% ipython --no-banner

In [1]: import numpy as np

In [2]: from numpy import linalg as LA

In [3]: np.set_printoptions(precision=4, suppress=True, linewidth=160)

In [4]: rnd = lambda a: np.round(a, 4) + 0

In [5]: r0 = np.array([-6, -9])

In [6]: r1 = np.array([6, -7])

In [7]: F = r0[:, None] + r1[None, :]

In [8]: print(F)
[[  0 -13]
 [ -3 -16]]

In [9]: print(rnd(LA.norm(F, 2) / LA.norm(F)))
0.9959

In [10]: print(round(np.log10(LA.cond(F))))
1

In [11]: M2 = np.array([[6, 5, 5], [0, 3, 0], [2, 9, 3]])

In [12]: E = np.tril(M2)

In [13]: print(E)
[[6 0 0]
 [0 3 0]
 [2 9 3]]

In [14]: vec = np.array([3, 2, 3])

In [15]: rhs = E @ vec

In [16]: b, lr = np.zeros(3), 1 / LA.norm(E, 2) ** 2

In [17]: for i in range(3):
    ...:     b -= lr * E.T @ (E @ b - rhs)
    ...:     if i % 1 == 0: print(i, round(LA.norm(E @ b - rhs), 4))
    ...: 
0 8.5439
1 5.9042
2 4.2142

In [18]: print(rnd(b))
[2.4254 2.8075 0.9339]

In [19]: print(rnd(LA.cond(E)))
11.2706

In [20]: A = np.load("test11.npy")

In [21]: print(A)
[[1 0 0]
 [0 2 0]
 [0 2 0]]

In [22]: print((A != 0).astype(int))
[[1 0 0]
 [0 1 0]
 [0 1 0]]

In [23]: print((LA.matrix_power((A != 0) + (A.T != 0) + np.eye(3), 3) > 0).astype(int))
[[1 0 0]
 [0 1 1]
 [0 1 1]]

In [24]: print(rnd(A @ LA.pinv(A) @ A))
[[1. 0. 0.]
 [0. 2. 0.]
 [0. 2. 0.]]

In [25]: try:
    ...:     LA.inv(A)
    ...: except LA.LinAlgError as e:
    ...:     print("failed:", e)
    ...: 
failed: Singular matrix

In [26]: print(LA.lstsq(A[:-1].T, A[-1])[2])
2

In [27]: print(np.allclose(A[:-1].T @ LA.lstsq(A[:-1].T, A[-1])[0], A[-1]))
True

In [28]: M2 = np.array([[-3, -1, 2], [0, 2, 0], [1, -3, -1]])

In [29]: print(M2.T @ A.T)
[[-3  0  0]
 [-1  4  4]
 [ 2  0  0]]

In [30]: print(np.einsum("ik,kj->ji", A, M2))
[[-3  0  0]
 [-1  4  4]
 [ 2  0  0]]

In [31]: print(np.einsum("ik,kj->ij", A, M2))
[[-3 -1  2]
 [ 0  4  0]
 [ 0  4  0]]

In [32]: print(A @ M2)
[[-3 -1  2]
 [ 0  4  0]
 [ 0  4  0]]

In [33]: print(LA.matrix_rank(np.vstack([A, M2.T])))
3

In [34]: print(np.einsum("ij->j", A))
[1 4 0]

In [35]: r0 = np.array([-2, 0, -1, 1])

In [36]: m1 = np.array([np.roll(r0, i) for i in range(4)])

In [37]: print(m1)
[[-2  0 -1  1]
 [ 1 -2  0 -1]
 [-1  1 -2  0]
 [ 0 -1  1 -2]]

In [38]: rng = np.random.default_rng(149099)

In [39]: M2 = m1 + rng.integers(-2, 3, (4, 1)) @ rng.integers(-2, 3, (1, 4))

In [40]: print(M2)
[[-4 -2  3 -3]
 [ 0 -3  2 -3]
 [ 1  3 -6  4]
 [-1 -2  3 -4]]

In [41]: print(LA.matrix_rank(M2 - m1, tol=1e-8))
1

In [42]: idx = rng.permutation(4)

In [43]: M2 = m1[:, idx] * rng.choice([-1, 1], 4)

In [44]: print(M2)
[[ 1  0 -1  2]
 [-1  2  0 -1]
 [ 0 -1 -2  1]
 [-2  1  1  0]]

In [45]: Uu, _, vt = LA.svd(m1.T @ M2)

In [46]: print(idx)
[3 1 2 0]

In [47]: print(rnd(LA.lstsq(m1, M2)[0]))
[[ 0.  0.  0. -1.]
 [ 0. -1.  0.  0.]
 [ 0.  0.  1.  0.]
 [ 1.  0.  0.  0.]]

In [48]: print(rnd(Uu @ vt))
[[ 0.  0.  0. -1.]
 [ 0. -1.  0.  0.]
 [ 0.  0.  1.  0.]
 [ 1.  0.  0.  0.]]

In [49]: O, R = LA.qr(m1)

In [50]: print(rnd(abs(R[0, 0])), rnd(LA.norm(m1[:, 0])))
2.4495 2.4495

In [51]: print(O.shape, R.shape)
(4, 4) (4, 4)

In [52]: print(rnd(np.abs(np.diag(R))))
[2.4495 2.1213 1.7638 1.7457]

In [53]: print(rnd(R))
[[ 2.4495 -1.2247  1.633  -1.2247]
 [ 0.      2.1213 -0.4714  1.1785]
 [ 0.      0.      1.7638 -0.252 ]
 [ 0.      0.      0.     -1.7457]]

In [54]: vec = np.array([-5, 4, 3, 2])

In [55]: rhs = m1 @ vec

In [56]: print(rhs)
[  9 -15   3  -5]

In [57]: print(rnd(LA.solve(m1, -1 * rhs)))
[ 5. -4. -3. -2.]

In [58]: print(rnd(LA.solve(m1, m1[:, 0])))
[1. 0. 0. 0.]
